% python3 -q
>>> import numpy as np
>>> np.set_printoptions(precision=2, suppress=True, linewidth=100, sign=" ")
>>> arr = np.loadtxt("case14.csv", delimiter=",")
>>> arr
array([[ 0.5 ,  0.  ,  0.5 ,  0.  ],
       [ 0.  ,  0.5 ,  0.5 ,  0.  ],
       [ 0.  ,  0.33,  0.33,  0.33],
       [ 0.  ,  0.  ,  0.  ,  1.  ]])
>>> np.allclose(arr[:-1].T @ np.linalg.lstsq(arr[:-1].T, arr[-1])[0], arr[-1])
True
>>> np.unique(arr.round(6), axis=0).shape
(4, 4)
>>> np.linalg.lstsq(arr[:-1].T, arr[-1])[2]
np.int32(3)
>>> np.round(arr @ np.linalg.pinv(arr) @ arr, 2) + 0
array([[ 0.5 ,  0.  ,  0.5 ,  0.  ],
       [ 0.  ,  0.5 ,  0.5 ,  0.  ],
       [ 0.  ,  0.33,  0.33,  0.33],
       [ 0.  ,  0.  ,  0.  ,  1.  ]])
>>> np.round(np.linalg.det(arr), 2)
np.float64(0.0)
>>> arr @ arr
array([[ 0.25,  0.17,  0.42,  0.17],
       [ 0.  ,  0.42,  0.42,  0.17],
       [ 0.  ,  0.28,  0.28,  0.44],
       [ 0.  ,  0.  ,  0.  ,  1.  ]])
>>> (arr + arr.T) / 2
array([[ 0.5 ,  0.  ,  0.25,  0.  ],
       [ 0.  ,  0.5 ,  0.42,  0.  ],
       [ 0.25,  0.42,  0.33,  0.17],
       [ 0.  ,  0.  ,  0.17,  1.  ]])
>>> arr.inv()
Traceback (most recent call last):
  File "<python-input-11>", line 1, in <module>
    arr.inv()
    ^^^^^^^
AttributeError: 'numpy.ndarray' object has no attribute 'inv'
>>> assert arr == arr.T
Traceback (most recent call last):
  File "<python-input-12>", line 1, in <module>
    assert arr == arr.T
           ^^^^^^^^^^^^
ValueError: The truth value of an array with more than one element is ambiguous. Use a.any() or a.all()
>>> A = np.loadtxt("sample17.csv", delimiter=",")
>>> A
array([[ -9.,   5.,   3.,   4.,   8.,   9.,   5.],
       [-12.,  12.,   6.,  -5.,   8.,   5.,  -1.],
       [-10.,  12.,  13.,   0.,  16.,   2.,   7.],
       [ -7.,   9.,   8.,  -5.,  11.,   8.,   6.],
       [-15.,  10.,   3.,   0.,  14.,   9.,   6.],
       [-20.,  18.,  10.,   8.,  15.,  14.,  13.],
       [-15.,  22.,  12.,  -1.,  13.,  15.,  20.],
       [-18.,  21.,   8.,  -2.,  15.,   8.,  27.],
       [-14.,  19.,   6.,   3.,  24.,   2.,  26.],
       [ -7.,  14.,   9.,   8.,  17.,  -1.,  35.]])
>>> x0 = np.array([1, 2, 1, 2, 2, 2, 0])
>>> y = A @ x0
>>> np.round(np.linalg.solve(A.T @ A, A.T @ y), 2) + 0
array([ 1.,  2.,  1.,  2.,  2.,  2.,  0.])
>>> y
array([  46.,   34.,   63.,   47.,   54.,  100.,   95.,   74.,   88.,   78.])
>>> rng = np.random.default_rng(47)
>>> y = y + 0.02 * rng.normal(size=10)
>>> y
array([ 45.99,  34.  ,  62.96,  46.96,  53.97,  99.98,  94.99,  73.99,  88.  ,  77.98])
>>> beta, *_ = np.linalg.lstsq(A, y)
>>> np.round(A.T @ (y - A @ beta), 2) + 0
array([ 0.,  0.,  0.,  0.,  0.,  0.,  0.])
>>> [round(float(np.linalg.norm(np.linalg.solve(A.T @ A + lam * np.eye(7), A.T @ y))), 2) for lam in (0, 1, 10, 100)]
[4.24, 4.11, 3.5, 2.65]
>>> np.round(np.linalg.norm(y - A @ beta), 2)
np.float64(0.01)
